$ python -q
>>> import numpy as np
>>> np.set_printoptions(precision=2, suppress=True, linewidth=160)
>>> M = np.array([[0.0, 0.0, 0.0, 3.0, 0.0],
...     [0.0, 0.0, 0.0, 0.0, -3.0],
...     [0.0, 0.0, 0.0, -3.0, -1.0],
...     [3.0, 0.0, -3.0, 0.0, 0.0],
...     [0.0, -3.0, -1.0, 0.0, 0.0]])
>>> np.all(np.linalg.eigvalsh(M) > 0)
np.False_
>>> round(float(np.linalg.eigvalsh(M).min()), 2)
-4.36
>>> round(float(np.abs(np.linalg.eigvals(M)).max()), 2)
4.36
>>> np.allclose(M @ M.T, M.T @ M)
True
>>> (M + M.T) / 2
array([[ 0.,  0.,  0.,  3.,  0.],
       [ 0.,  0.,  0.,  0., -3.],
       [ 0.,  0.,  0., -3., -1.],
       [ 3.,  0., -3.,  0.,  0.],
       [ 0., -3., -1.,  0.,  0.]])
>>> np.round(np.sort(np.abs(np.linalg.eigvals(M))), 2) + 0
array([0.  , 3.  , 3.  , 4.36, 4.36])
>>> M @ M
array([[ 9.,  0., -9.,  0.,  0.],
       [ 0.,  9.,  3.,  0.,  0.],
       [-9.,  3., 10.,  0.,  0.],
       [ 0.,  0.,  0., 18.,  3.],
       [ 0.,  0.,  0.,  3., 10.]])
>>> np.linalg.matrix_power(M, 3)
array([[  0.,   0.,   0.,  54.,   9.],
       [  0.,   0.,   0.,  -9., -30.],
       [  0.,   0.,   0., -57., -19.],
       [ 54.,  -9., -57.,   0.,   0.],
       [  9., -30., -19.,   0.,   0.]])
>>> np.abs(np.diag(np.linalg.qr(M)[1])) > 1e-9
array([ True,  True, False,  True,  True])
>>> w, evecs = np.linalg.eigh(M)
>>> np.unique(w.round(6) + 0, return_counts=True)[1]
array([1, 1, 1, 1, 1])
>>> w.round(2) + 0
array([-4.36, -3.  ,  0.  ,  3.  ,  4.36])
>>> np.linalg.eigvalsh(M + 4 * np.eye(5))
array([-0.36,  1.  ,  4.  ,  7.  ,  8.36])
>>> round(float(w.sum()), 2), np.trace(M)
(-0.0, np.float64(0.0))
>>> np.abs(evecs[:, -1])
array([0.46, 0.15, 0.51, 0.67, 0.22])
>>> np.abs(evecs[:, -1]).round(6).argmax()
np.int64(3)
>>> (w > 1e-8).sum(), (w < -1e-8).sum()
(np.int64(2), np.int64(2))
